>>> import numpy as np
>>> import numpy.linalg as la
>>> np.set_printoptions(precision=2, suppress=True, linewidth=100, legacy="1.25")
>>> B = np.array([[1, 0, 2, 2, 2, 1, 0, 1, 0],
...     [2, 0, 0, 2, 1, 1, 2, 2, 1],
...     [0, 2, 0, 2, 0, 0, 1, 2, 1],
...     [0, 2, 2, 2, 1, 1, 2, 0, 2],
...     [2, 2, 1, 2, 0, 0, 1, 2, 2],
...     [0, 1, 2, 0, 2, 0, 2, 2, 0],
...     [0, 1, 2, 0, 1, 0, 1, 2, 0],
...     [1, 0, 1, 1, 2, 2, 2, 2, 1],
...     [0, 0, 2, 0, 0, 1, 1, 1, 2]])
>>> A = B + B.T
>>> print(A)
[[2 2 2 2 4 1 0 2 0]
 [2 0 2 4 3 2 3 2 1]
 [2 2 0 4 1 2 3 3 3]
 [2 4 4 4 3 1 2 1 2]
 [4 3 1 3 0 2 2 4 2]
 [1 2 2 1 2 0 2 4 1]
 [0 3 3 2 2 2 2 4 1]
 [2 2 3 1 4 4 4 4 2]
 [0 1 3 2 2 1 1 2 4]]
>>> B = la.inv(A)
>>> print((np.abs(B) > 1e-9).astype(int))
[[1 1 1 1 1 1 1 1 1]
 [1 1 1 1 1 1 1 1 1]
 [1 1 1 1 1 1 1 1 1]
 [1 1 1 1 1 1 1 1 1]
 [1 1 1 1 1 1 1 1 1]
 [1 1 1 1 1 1 1 1 1]
 [1 1 1 1 1 1 1 1 1]
 [1 1 1 1 1 1 1 1 1]
 [1 1 1 1 1 1 1 1 1]]
>>> print(round(la.cond(A), 2))
14.64
>>> vals, evecs = la.eigh(A)
>>> vec = np.array([3, -3, -2, -2, -3, -1, 1, -2, -3])
>>> print(vec @ A @ vec / (vec @ vec), round(float(vals[0]), 2), round(vals[-1], 2))
6.64 -5.31 19.91
>>> print(vec @ A @ vec)
332
>>> print((np.sign(evecs[:, -1].round(6)) == np.sign(evecs[0, -1].round(6))).astype(int))
[1 1 1 1 1 1 1 1 1]
>>> vals, evecs = la.eigh(A)
>>> print(np.round(evecs @ np.diag(vals) @ evecs.T, 2) + 0)
[[2. 2. 2. 2. 4. 1. 0. 2. 0.]
 [2. 0. 2. 4. 3. 2. 3. 2. 1.]
 [2. 2. 0. 4. 1. 2. 3. 3. 3.]
 [2. 4. 4. 4. 3. 1. 2. 1. 2.]
 [4. 3. 1. 3. 0. 2. 2. 4. 2.]
 [1. 2. 2. 1. 2. 0. 2. 4. 1.]
 [0. 3. 3. 2. 2. 2. 2. 4. 1.]
 [2. 2. 3. 1. 4. 4. 4. 4. 2.]
 [0. 1. 3. 2. 2. 1. 1. 2. 4.]]
>>> print((vals > 1e-8).sum(), (vals < -1e-8).sum())
4 5
>>> print(la.svd(A, compute_uv=False))
[19.91  5.31  4.51  3.92  3.87  2.35  2.19  1.56  1.36]
>>> print(vals)
[-5.31 -3.92 -2.35 -1.56 -1.36  2.19  3.87  4.51 19.91]
>>> B = A[0, 0] * A[1:] - np.outer(A[1:, 0], A[0])
>>> print(B)
[[  0  -4   0   4  -2   2   6   0   2]
 [  0   0  -4   4  -6   2   6   2   6]
 [  0   4   4   4  -2   0   4  -2   4]
 [  0  -2  -6  -2 -16   0   4   0   4]
 [  0   2   2   0   0  -1   4   6   2]
 [  0   6   6   4   4   4   4   8   2]
 [  0   0   2  -2   0   6   8   4   4]
 [  0   2   6   4   4   2   2   4   8]]
>>> print(np.flatnonzero(~B.round(6).any(axis=1)))
[]
>>> rng = np.random.default_rng(1880)
>>> X = np.eye(8, dtype=int)[rng.permutation(8)] * np.array([3, 2, -3, 0, -3, 2, -1, 1])
>>> print(X)
[[ 0  2  0  0  0  0  0  0]
 [ 0  0  0  0  0  0 -1  0]
 [ 3  0  0  0  0  0  0  0]
 [ 0  0  0  0 -3  0  0  0]
 [ 0  0  0  0  0  0  0  1]
 [ 0  0  0  0  0  0  0  0]
 [ 0  0  0  0  0  2  0  0]
 [ 0  0 -3  0  0  0  0  0]]
>>> U, s, vt = la.svd(A, full_matrices=False)
>>> print(np.round(vt @ vt.T, 2) + 0)
[[1. 0. 0. 0. 0. 0. 0. 0. 0.]
 [0. 1. 0. 0. 0. 0. 0. 0. 0.]
 [0. 0. 1. 0. 0. 0. 0. 0. 0.]
 [0. 0. 0. 1. 0. 0. 0. 0. 0.]
 [0. 0. 0. 0. 1. 0. 0. 0. 0.]
 [0. 0. 0. 0. 0. 1. 0. 0. 0.]
 [0. 0. 0. 0. 0. 0. 1. 0. 0.]
 [0. 0. 0. 0. 0. 0. 0. 1. 0.]
 [0. 0. 0. 0. 0. 0. 0. 0. 1.]]
>>> print(np.abs(U[:, 0]).round(6).argmax())
7
>>> print(np.round(U.T @ U, 2) + 0)
[[1. 0. 0. 0. 0. 0. 0. 0. 0.]
 [0. 1. 0. 0. 0. 0. 0. 0. 0.]
 [0. 0. 1. 0. 0. 0. 0. 0. 0.]
 [0. 0. 0. 1. 0. 0. 0. 0. 0.]
 [0. 0. 0. 0. 1. 0. 0. 0. 0.]
 [0. 0. 0. 0. 0. 1. 0. 0. 0.]
 [0. 0. 0. 0. 0. 0. 1. 0. 0.]
 [0. 0. 0. 0. 0. 0. 0. 1. 0.]
 [0. 0. 0. 0. 0. 0. 0. 0. 1.]]
>>> print(np.allclose(U * s @ vt, A))
True
>>> print(np.abs(vt[0]))
[0.26 0.32 0.34 0.38 0.35 0.27 0.33 0.43 0.27]
>>> print(s / s[0])
[1.   0.27 0.23 0.2  0.19 0.12 0.11 0.08 0.07]
>>> print([round(float(x), 2) for x in la.svd(X, compute_uv=False)[:3]])
[3.0, 3.0, 3.0]
>>> print(np.argsort(-la.norm(X, axis=0).round(6), kind="stable")[:3])
[0 2 4]
>>> print(round(float(la.norm(X, 2) / la.norm(X)), 2))
0.49
>>> print(la.cond(X) > 100)
True
>>> vec = np.array([0, 3, -3, -2, 2, 2, 1, 0])
>>> print((X @ vec).argmax())
7
>>> print(X @ np.ones(8))
[ 2. -1.  3. -3.  1.  0.  2. -3.]
>>> print(X @ vec)
[ 6 -1  0 -6  0  0  4  9]
>>> print((X * vec).sum(axis=1))
[ 6 -1  0 -6  0  0  4  9]
>>> print(X @ (2 * vec))
[ 12  -2   0 -12   0   0   8  18]
>>> U, s, vt = la.svd(X)
>>> evecs = vt[:(s > 1e-8).sum()]
>>> vec = X[7] + -2 * X[6] + rng.integers(2) * np.eye(8)[0]
>>> print(vec)
[ 0.  0. -3.  0.  0. -4.  0.  0.]
>>> print(np.diag(evecs.T @ evecs))
[1. 1. 1. 0. 1. 1. 1. 1.]
>>> print(np.round(la.norm(vec - evecs.T @ evecs @ vec), 2))
0.0
>>> print(np.allclose(evecs.T @ evecs @ vec, vec))
True
>>> J = np.load("dump.npy")
>>> print(J)
[[ 0.98 -0.04 -0.12  0.82  1.76  2.66 -4.26 -2.42  2.66]
 [-1.99 -1.28 -0.24 -2.06  0.12 -1.88  3.43  1.81 -2.33]
 [ 0.21  0.4   0.08  0.34 -0.8  -0.56  0.81  0.47 -0.35]
 [ 0.62  1.4   1.2   0.04 -1.42 -0.58 -0.27  0.61 -1.57]
 [-1.41 -1.   -0.64 -0.98 -0.42 -1.9   3.8   1.7  -1.42]
 [-2.01 -2.2  -1.12 -1.7   1.62 -0.58  2.18  0.56 -0.28]]
>>> r0, g = J[1], J[0]
>>> print(round(float(r0 @ g), 2))
-33.54
>>> print(np.round(r0 @ r0, 2))
33.92
>>> p = (r0 @ g) / (r0 @ r0) * r0
>>> print(np.round((g - p) @ r0, 2))
0.0
>>> print(p)
[ 1.97  1.27  0.24  2.04 -0.12  1.86 -3.39 -1.79  2.3 ]
>>> print(np.round(la.norm(r0 + g) ** 2 + la.norm(r0 - g) ** 2, 2))
153.64
>>> print(np.all(la.eigvalsh(A) > 0))
False
>>> print([round(float(la.det(A[:i, :i])), 2) + 0 for i in range(1, 10)])
[2.0, -4.0, 8.0, 48.0, -344.0, 52.0, 1748.0, -17355.0, -79112.0]
>>> E = np.loadtxt("run10.csv", delimiter=",")
>>> print(E)
[[-4.  6.  4.  0.  2. -4. -6. -6.  6. -4.  2. -4.  2.  0.  6.  2.]
 [ 6. -9. -6.  0. -3.  6.  9.  9. -9.  6. -3.  6. -3.  0. -9. -3.]
 [-2.  3.  2.  0.  1. -2. -3. -3.  3. -2.  1. -2.  1.  0.  3.  1.]
 [-2.  3.  2.  0.  1. -2. -3. -3.  3. -2.  1. -2.  1.  0.  3.  1.]
 [ 4. -6. -4.  0. -2.  4.  6.  6. -6.  4. -2.  4. -2.  0. -6. -2.]
 [ 0.  0.  0.  0.  0.  0.  0.  0.  0.  0.  0.  0.  0.  0.  0.  0.]
 [ 6. -9. -6.  0. -3.  6.  9.  9. -9.  6. -3.  6. -3.  0. -9. -3.]
 [ 4. -6. -4.  0. -2.  4.  6.  6. -6.  4. -2.  4. -2.  0. -6. -2.]
 [ 0.  0.  0.  0.  0.  0.  0.  0.  0.  0.  0.  0.  0.  0.  0.  0.]
 [ 0.  0.  0.  0.  0.  0.  0.  0.  0.  0.  0.  0.  0.  0.  0.  0.]
 [ 4. -6. -4.  0. -2.  4.  6.  6. -6.  4. -2.  4. -2.  0. -6. -2.]]
>>> print(la.cond(E) > 100)
True
>>> U, s, vt = la.svd(E)
>>> print(s.round(2) + 0)
[49.84  0.    0.    0.    0.    0.    0.    0.    0.    0.    0.  ]
>>> B = U[:, :1] @ np.diag(s[:1]) @ vt[:1]
>>> print(la.matrix_rank(B))
1
>>> print(la.matrix_rank(E, rtol=0.05))
1
>>> print(np.round(la.norm(E - B, 2), 2), np.round(s[1], 2))
0.0 0.0
>>> U, s, vt = la.svd(E)
>>> evecs = vt[:(s > 1e-8).sum()]
>>> vec = E[10] + -2 * E[8] + rng.integers(2) * np.eye(16)[15]
>>> print(vec)
[ 4. -6. -4.  0. -2.  4.  6.  6. -6.  4. -2.  4. -2.  0. -6. -2.]
>>> print(np.allclose(evecs.T @ evecs @ vec, vec))
True
>>> arr = np.load("sample4.npy")
>>> print(arr)
[[  0.19   0.26  -0.1   -0.37   3.42  -1.77   0.06  -4.64   0.14   8.18  -1.3   -0.68  -0.11
   -0.13]
 [ -0.39  -0.05   0.4    0.35   1.58  -4.29  -4.43  -2.9   -0.02   4.36   0.88  -1.05   2.63
   -0.01]
 [  0.04  -0.1    0.47  -0.18  -0.22   2.55   0.91   7.1    0.36  -2.49  -0.39  -0.23   0.69
    0.  ]
 [ -0.39  -0.01   0.49   0.24  -2.35  -0.51  -5.39  -1.04   0.13  -3.05   0.85   0.2   -0.55
    0.1 ]
 [  0.32  -0.08   0.65  -0.11   0.21  14.46   1.06  -2.95  -0.17 -11.16   0.52   0.58  -2.02
   -0.02]
 [  0.13  -0.32   0.49  -0.21   3.38  -2.38   0.3    1.13  -0.2  -12.98  -1.28  -1.46  -0.69
    0.05]
 [  0.18  -0.04  -1.33   0.22   2.32   4.75   0.25   1.04  -0.1   -5.19  -0.14  -0.55   0.94
    0.1 ]
 [ -0.58   0.08  -0.61   0.14  -1.49   1.59   3.83   1.52   0.12  16.93  -2.34   0.36  -1.11
   -0.02]
 [ -0.51   0.18   1.02  -0.12  -1.31 -16.87  -0.89   5.14   0.11  13.44   0.6   -0.83   1.
    0.12]
 [ -0.2   -0.11  -0.74   0.02   3.48  -1.56  -1.5    1.44   0.04  -3.7   -0.26  -1.39  -2.45
   -0.08]
 [ -0.5   -0.06  -0.25  -0.09   1.49   2.32  -0.77   2.31   0.35  -2.67   0.82  -0.59   0.47
    0.02]
 [ -0.4    0.03  -0.32   0.12   6.43   1.97   2.54  -2.1    0.32   8.38  -0.34   0.39   1.87
   -0.06]
 [  0.05   0.01  -0.08  -0.22  -4.59 -13.67   5.12   2.99  -0.05  -1.12   0.81   0.53  -0.45
    0.05]
 [ -0.5   -0.05  -1.68  -0.09   1.05  12.16   0.43  -0.63  -0.36 -14.65   0.08   0.15   2.51
   -0.07]
 [  0.39   0.03   0.96  -0.15   0.03   8.46  -0.49  -0.93   0.14  -2.96  -0.87   0.69  -3.38
    0.18]
 [ -0.98   0.08  -0.57  -0.02   6.28  -2.16   2.78  -2.81   0.12  -1.82   0.63  -0.45  -1.9
    0.01]
 [  0.05  -0.18  -0.79   0.4   -7.66  -4.3    1.44   0.57   0.54 -11.98   0.9   -0.14  -3.5
   -0.19]]
>>> theta = np.radians(90)
>>> r_ = np.eye(14)
>>> r_[7, 7] = r_[5, 5] = np.cos(theta)
>>> r_[7, 5], r_[5, 7] = -np.sin(theta), np.sin(theta)
>>> B = arr @ r_.T
>>> print(la.svd(arr, compute_uv=False), la.svd(B, compute_uv=False))
[41.52 26.43 14.23 11.34 10.15  6.65  3.04  2.86  1.28  1.16  0.79  0.62  0.25  0.13] [41.52 26.43 14.23 11.34 10.15  6.65  3.04  2.86  1.28  1.16  0.79  0.62  0.25  0.13]
>>> print(np.allclose(la.norm(arr, axis=1), la.norm(B, axis=1)))
True
>>> print(round(la.det(r_), 2), np.trace(r_))
1.0 12.0
>>> print(np.abs(B - arr).max(axis=0))
[ 0.    0.    0.    0.    0.   22.01  0.   11.73  0.    0.    0.    0.    0.    0.  ]
